$ python3 -q
>>> import numpy as np
>>> from numpy import linalg as LA
>>> np.set_printoptions(suppress=True, linewidth=200)
>>> tidy = lambda a: np.round(a, 3) + 0
>>> data = np.load("x.npy")
>>> data
array([[  0.919,   0.17 , -10.918],
       [  3.48 ,   2.881,  -2.747],
       [  5.328,   5.276,  -3.265],
       [  7.265,   6.513,  -3.551],
       [  5.444,   3.627,  -9.002],
       [  5.607,   4.297,  -9.451],
       [  6.234,   3.739, -17.563],
       [ -0.017,  -1.16 ,  -2.287],
       [  7.002,   4.44 , -13.018],
       [  2.842,   1.78 ,  -0.305]])
>>> t3 = np.stack([data, 3 * data, data[::-1]])
>>> LA.matrix_rank(t3)
array([3, 3, 3])
>>> LA.matrix_rank(t3.reshape(3, -1))
np.int64(2)
>>> P = data @ LA.solve(data.T @ data, data.T)
>>> tidy(np.trace(P))
np.float64(3.0)
>>> tidy(P @ data[:, 2])
array([-10.918,  -2.747,  -3.265,  -3.551,  -9.002,  -9.451, -17.563,  -2.287, -13.018,  -0.305])
>>> M = np.vander(np.arange(3) - 1, 3, increasing=True)
>>> M
array([[ 1, -1,  1],
       [ 1,  0,  0],
       [ 1,  1,  1]])
>>> LA.matrix_power(M, 3)
array([[ 3,  1,  3],
       [ 1,  0,  2],
       [ 5, -1,  5]])
>>> assert M == M.T
Traceback (most recent call last):
  File "<python-input-15>", line 1, in <module>
    assert M == M.T
           ^^^^^^^^
ValueError: The truth value of an array with more than one element is ambiguous. Use a.any() or a.all()
>>> np.allclose(M, M.T)
False
>>> np.trace(M)
np.int64(2)
>>> tidy(LA.det(M))
np.float64(2.0)
>>> (M - M.T) / 2
array([[ 0. , -1. ,  0. ],
       [ 1. ,  0. , -0.5],
       [ 0. ,  0.5,  0. ]])
>>> Q, V = LA.qr(M[:, :2])[0], LA.qr(M[:, 2:])[0]
>>> sigma = LA.svd(Q.T @ V, compute_uv=False)
>>> tidy(LA.norm(Q @ Q.T - V @ V.T, 2))
np.float64(1.0)
>>> Q = M.astype(float).copy()
>>> for j in range(3):
...     Q[:, j] -= Q[:, :j] @ (Q[:, :j].T @ Q[:, j])
...     Q[:, j] /= LA.norm(Q[:, j])
... 
>>> tidy(Q)
array([[ 0.577, -0.707,  0.408],
       [ 0.577,  0.   , -0.816],
       [ 0.577,  0.707,  0.408]])
